>>> import numpy as np
>>> np.set_printoptions(suppress=True, linewidth=200)
>>> M = np.array([[1, -3, 9, -27],
...     [1, -2, 4, -8],
...     [1, -1, 1, -1],
...     [1, 0, 0, 0],
...     [1, 1, 1, 1],
...     [1, 2, 4, 8],
...     [1, 3, 9, 27],
...     [1, 4, 16, 64]])
>>> print(M)
[[  1  -3   9 -27]
 [  1  -2   4  -8]
 [  1  -1   1  -1]
 [  1   0   0   0]
 [  1   1   1   1]
 [  1   2   4   8]
 [  1   3   9  27]
 [  1   4  16  64]]
>>> P = M @ np.linalg.solve(M.T @ M, M.T)
>>> print(np.round(P @ M[:, 0], 2))
[1. 1. 1. 1. 1. 1. 1. 1.]
>>> print(round(float(np.trace(P)), 2))
4.0
>>> print(np.round(np.diag(P), 2))
[0.89 0.37 0.42 0.31 0.31 0.42 0.37 0.89]
>>> print(P.round(2))
[[ 0.89  0.24 -0.06 -0.12 -0.05  0.06  0.09 -0.06]
 [ 0.24  0.37  0.33  0.18  0.01 -0.11 -0.11  0.09]
 [-0.06  0.33  0.42  0.31  0.12 -0.06 -0.11  0.06]
 [-0.12  0.18  0.31  0.31  0.23  0.12  0.01 -0.05]
 [-0.05  0.01  0.12  0.23  0.31  0.31  0.18 -0.12]
 [ 0.06 -0.11 -0.06  0.12  0.31  0.42  0.33 -0.06]
 [ 0.09 -0.11 -0.11  0.01  0.18  0.33  0.37  0.24]
 [-0.06  0.09  0.06 -0.05 -0.12 -0.06  0.24  0.89]]
>>> x = np.array([-1, 2, 1, 1, 0, 2, 2, -2])
>>> print(np.sign((P @ x).round(6)))
[-1.  1.  1.  1.  1.  1.  1. -1.]
>>> print(np.round((P * x).sum(axis=1), 2))
[-0.17  0.38  0.98  1.45  1.64  1.38  0.5  -1.17]
>>> print(np.round(np.einsum("ij,j->i", P, x), 2))
[-0.17  0.38  0.98  1.45  1.64  1.38  0.5  -1.17]
>>> x = np.array([-1, 1, 2, 0])
>>> y = M @ x
>>> print(np.round(np.linalg.lstsq(M, y)[0], 2) + 0)
[-1.  1.  2.  0.]
>>> try:
...     np.linalg.solve(M, y)
... except np.linalg.LinAlgError as e:
...     print("failed:", e)
... 
failed: Last 2 dimensions of the array must be square
>>> print(y)
[14  5  0 -1  2  9 20 35]
>>> rng = np.random.default_rng(854740)
>>> y = y + 0.05 * rng.normal(size=8)
>>> print(y.round(2) + 0)
[14.02  4.92  0.   -1.    1.96  8.91 20.04 35.05]
>>> beta, *_ = np.linalg.lstsq(M, y)
>>> print(beta.round())
[-1.  1.  2.  0.]
>>> print([round(float(np.linalg.norm(np.linalg.solve(M.T @ M + lam * np.eye(4), M.T @ y))), 2) for lam in (0, 1, 10, 100)])
[2.47, 2.22, 1.8, 1.34]
>>> print(np.round(M.T @ (y - M @ beta), 2) + 0)
[0. 0. 0. 0.]
>>> print(round(np.linalg.norm(y - M @ beta), 2))
0.11
>>> print(beta.round(2) + 0)
[-1.04  1.    2.    0.  ]
>>> E = np.array([[1, 1, 0, 0, 3, -1, -3],
...     [0, 0, 0, -2, 3, 3, 1],
...     [1, 1, 3, -1, -2, -2, -1]])
>>> other = E[0, 0] * E[1:] - np.outer(E[1:, 0], E[0])
>>> print(other)
[[ 0  0  0 -2  3  3  1]
 [ 0  0  3 -1 -5 -1  2]]
>>> print(E[:, 0] / E[0, 0])
[1. 0. 1.]
>>> print(np.linalg.matrix_rank(other), np.linalg.matrix_rank(E))
2 3
>>> x = np.array([4, -4, 3, 5, 2, -5, 5])
>>> h1 = np.maximum(E @ x, 0)
>>> print(np.maximum(E @ x, 0) - np.maximum(-E @ x, 0))
[ -4 -14   5]
>>> print(E.T @ h1)
[  5   5  15  -5 -10 -10  -5]
>>> print(np.flatnonzero(h1 > 1e-9))
[2]
>>> print(h1)
[0 0 5]
>>> theta = np.radians(15)
>>> R = np.eye(7)
>>> R[2, 2] = R[0, 0] = np.cos(theta)
>>> R[2, 0], R[0, 2] = -np.sin(theta), np.sin(theta)
>>> print(R.round(2))
[[ 0.97  0.    0.26  0.    0.    0.    0.  ]
 [ 0.    1.    0.    0.    0.    0.    0.  ]
 [-0.26  0.    0.97  0.    0.    0.    0.  ]
 [ 0.    0.    0.    1.    0.    0.    0.  ]
 [ 0.    0.    0.    0.    1.    0.    0.  ]
 [ 0.    0.    0.    0.    0.    1.    0.  ]
 [ 0.    0.    0.    0.    0.    0.    1.  ]]
>>> other = E @ R.T
>>> print(round(float(np.linalg.det(R)), 2), round(np.trace(R), 2))
1.0 6.93
>>> print(np.allclose(E @ E.T, other @ other.T))
True
>>> print(np.round(np.linalg.svd(E, compute_uv=False), 2), np.round(np.linalg.svd(other, compute_uv=False), 2))
[5.77 4.64 3.2 ] [5.77 4.64 3.2 ]
>>> other = np.array([[4, -5], [9, -9], [2, 1], [1, 9], [8, 5], [-2, 5], [-3, 0]])
>>> other @ R
Traceback (most recent call last):
  File "<python-input-48>", line 1, in <module>
    other @ R
    ~~~~~~^~~
ValueError: matmul: Input operand 1 has a mismatch in its core dimension 0, with gufunc signature (n?,k),(k,m?)->(n?,m?) (size 7 is different from 2)
>>> print(np.round(np.einsum("ij->j", R), 2))
[0.71 1.   1.22 1.   1.   1.   1.  ]
>>> print(np.linalg.matrix_rank(R @ other))
2
>>> print(np.round(np.einsum("ik,kj->ji", R, other), 2))
[[ 4.38  9.    0.9   1.    8.   -2.   -3.  ]
 [-4.57 -9.    2.26  9.    5.    5.    0.  ]]
>>> print(np.round(np.einsum("ik,kj->ij", R, other), 2))
[[ 4.38 -4.57]
 [ 9.   -9.  ]
 [ 0.9   2.26]
 [ 1.    9.  ]
 [ 8.    5.  ]
 [-2.    5.  ]
 [-3.    0.  ]]
>>> U, sig, Vh = np.linalg.svd(E, full_matrices=False)
>>> print(U.shape, sig.shape, Vh.shape)
(3, 3) (3,) (3, 7)
>>> print(round(float(np.sqrt((sig ** 2).sum())), 2), round(float(np.linalg.norm(E)), 2))
8.06 8.06
>>> print((sig > 1e-8).sum())
3
>>> print(np.round(sig / sig[0], 2))
[1.   0.8  0.55]
>>> print(np.abs(U[:, 0]).round(6).argmax())
1
>>> f = np.array([0, -2, 1, 2, 1, -1, 1])
>>> W0 = 2 * np.eye(7) + np.outer(f, f)
>>> print(W0)
[[ 2.  0.  0.  0.  0.  0.  0.]
 [ 0.  6. -2. -4. -2.  2. -2.]
 [ 0. -2.  3.  2.  1. -1.  1.]
 [ 0. -4.  2.  6.  2. -2.  2.]
 [ 0. -2.  1.  2.  3. -1.  1.]
 [ 0.  2. -1. -2. -1.  3. -1.]
 [ 0. -2.  1.  2.  1. -1.  3.]]
>>> print(np.round(np.linalg.norm(W0[0], 1), 2), round(np.linalg.norm(W0[0], np.inf), 2))
2.0 2.0
>>> print(np.round(np.linalg.norm(W0, 2), 2))
14.0
>>> print(W0[0] @ W0[6])
0.0
>>> print(np.linalg.norm(W0, axis=1).argmax())
1
>>> print(np.round(np.linalg.norm(W0, 1), 2), round(float(np.linalg.norm(W0, np.inf)), 2))
18.0 18.0
>>> print(round(np.linalg.norm(W0[0] - W0[6]), 2))
4.9
>>> print(np.round(np.linalg.norm(W0, axis=0), 2))
[2.   8.25 4.47 8.25 4.47 4.47 4.47]
>>> print(np.round(np.linalg.norm(W0, axis=1), 2))
[2.   8.25 4.47 8.25 4.47 4.47 4.47]
>>> print(round(np.linalg.norm(W0, "nuc"), 2))
26.0
>>> print(np.round(np.linalg.norm(W0) ** 2 / np.linalg.norm(W0, 2) ** 2, 2))
1.12
